$ python -q
>>> import numpy as np
>>> import numpy.linalg as la
>>> np.set_printoptions(suppress=True, linewidth=100)
>>> A = np.loadtxt("block18.csv", delimiter=",")
>>> A
array([[ 17.,  -3., -12.,   7.],
       [  6.,  12.,   5.,   3.],
       [ 24.,  24.,   6.,  -6.],
       [  2., -12., -15.,  31.],
       [ 10.,   6.,   2., -16.],
       [-12.,   6.,  13., -15.],
       [-11., -15.,  -6.,   5.]])
>>> # null space of dimension 1
>>> rank = la.matrix_rank(A)
>>> rank
np.int64(3)
>>> N = la.svd(A)[2][rank:].T
>>> [int(la.matrix_rank(A[:i])) for i in range(1, len(A) + 1)]
[1, 2, 3, 3, 3, 3, 3]
>>> np.allclose(A @ N, 0)
True
>>> [int(la.matrix_rank(np.delete(A, i, axis=0))) for i in range(7)]
[3, 3, 3, 3, 3, 3, 3]
>>> np.round(A @ N, 3) + 0
array([[0.],
       [0.],
       [0.],
       [0.],
       [0.],
       [0.],
       [0.]])
>>> la.matrix_rank(A.T @ A), la.matrix_rank(A @ A.T)
(np.int64(3), np.int64(3))
>>> N.shape
(4, 1)
>>> np.count_nonzero(A)
np.int64(28)
>>> round(float(la.norm(A)), 3)
68.118
>>> np.diff(A, axis=0)
array([[-11.,  15.,  17.,  -4.],
       [ 18.,  12.,   1.,  -9.],
       [-22., -36., -21.,  37.],
       [  8.,  18.,  17., -47.],
       [-22.,   0.,  11.,   1.],
       [  1., -21., -19.,  20.]])
>>> A.sum(axis=0)
array([36., 18., -7.,  9.])
>>> np.unravel_index(np.abs(A).argmax(), A.shape)
(np.int64(3), np.int64(3))
>>> A.sum(axis=1)
array([  9.,  26.,  48.,   6.,   2.,  -8., -27.])
>>> np.round(A.mean(axis=0), 3)
array([ 5.143,  2.571, -1.   ,  1.286])
>>> A.shape
(7, 4)
>>> Uu, s, Vt = la.svd(A)
>>> V = Vt[:(s > 1e-8).sum()]
>>> rng = np.random.default_rng(5098)
>>> vec = A[5] + 2 * A[3] + rng.integers(2) * np.eye(4)[1]
>>> vec
array([ -8., -17., -17.,  47.])
>>> np.allclose(V.T @ V @ vec, vec)
False
>>> np.round(np.diag(V.T @ V), 3)
array([0.857, 0.716, 0.444, 0.983])
>>> np.round(A @ la.pinv(A) @ A, 3)
array([[ 17.,  -3., -12.,   7.],
       [  6.,  12.,   5.,   3.],
       [ 24.,  24.,   6.,  -6.],
       [  2., -12., -15.,  31.],
       [ 10.,   6.,   2., -16.],
       [-12.,   6.,  13., -15.],
       [-11., -15.,  -6.,   5.]])
>>> np.abs(np.diag(la.qr(A)[1])) > 1e-9
array([ True,  True,  True, False])
>>> np.unique(A.round(6), axis=0).shape
(7, 4)
>>> np.argsort(-la.norm(A, axis=0).round(6), kind="stable")[:3]
array([3, 0, 1])
>>> [round(float(x), 3) for x in la.svd(A, compute_uv=False)[:3]]
[52.412, 39.868, 17.421]
>>> np.round(la.norm(A, 2) / la.norm(A), 3)
np.float64(0.769)
>>> K = np.loadtxt("m.csv", delimiter=",")
>>> K.round(3)
array([[-0.038,  4.586,  0.064,  9.242, -0.519,  3.692],
       [ 6.149,  3.075,  7.53 ,  4.882,  4.363,  2.328],
       [ 5.936,  5.281,  1.122, 14.493,  0.548, -2.271],
       [ 3.081,  1.504,  1.741,  3.39 ,  5.434,  5.394],
       [ 2.289,  0.305,  1.984, -0.085,  7.028,  7.738],
       [ 4.386,  5.507,  8.387,  8.389,  0.019,  1.01 ],
       [ 1.009,  4.588, -2.046, 11.614, -0.26 ,  2.114],
       [ 5.174,  4.125,  2.111, 10.579,  2.122,  0.214],
       [ 7.791,  0.908,  2.166,  5.263,  8.027,  2.057],
       [ 8.348, -4.069,  1.327, -4.889, 15.894,  7.774],
       [ 9.353,  3.784,  6.663,  9.532,  4.341, -1.739],
       [ 5.503, -1.008, -4.944,  4.567,  9.842,  4.474],
       [ 5.369,  2.512,  4.158,  5.562,  4.793,  2.749],
       [ 0.404,  1.88 ,  3.287,  1.067,  3.992,  7.779],
       [ 7.146,  3.457,  3.558,  9.47 ,  3.92 , -0.258]])
>>> round(np.trace(la.pinv(K) @ K), 3)
np.float64(4.0)
>>> np.round(K @ la.pinv(K) @ K, 3)
array([[-0.038,  4.586,  0.064,  9.242, -0.519,  3.692],
       [ 6.149,  3.075,  7.53 ,  4.882,  4.363,  2.328],
       [ 5.936,  5.281,  1.122, 14.493,  0.548, -2.271],
       [ 3.081,  1.504,  1.741,  3.39 ,  5.434,  5.394],
       [ 2.289,  0.305,  1.984, -0.085,  7.028,  7.738],
       [ 4.386,  5.507,  8.387,  8.389,  0.019,  1.01 ],
       [ 1.009,  4.588, -2.046, 11.614, -0.26 ,  2.114],
       [ 5.174,  4.125,  2.111, 10.579,  2.122,  0.214],
       [ 7.791,  0.908,  2.166,  5.263,  8.027,  2.057],
       [ 8.348, -4.069,  1.327, -4.889, 15.894,  7.774],
       [ 9.353,  3.784,  6.663,  9.532,  4.341, -1.739],
       [ 5.503, -1.008, -4.944,  4.567,  9.842,  4.474],
       [ 5.369,  2.512,  4.158,  5.562,  4.793,  2.749],
       [ 0.404,  1.88 ,  3.287,  1.067,  3.992,  7.779],
       [ 7.146,  3.457,  3.558,  9.47 ,  3.92 , -0.258]])
>>> np.unique(K.round(6), axis=0).shape
(15, 6)
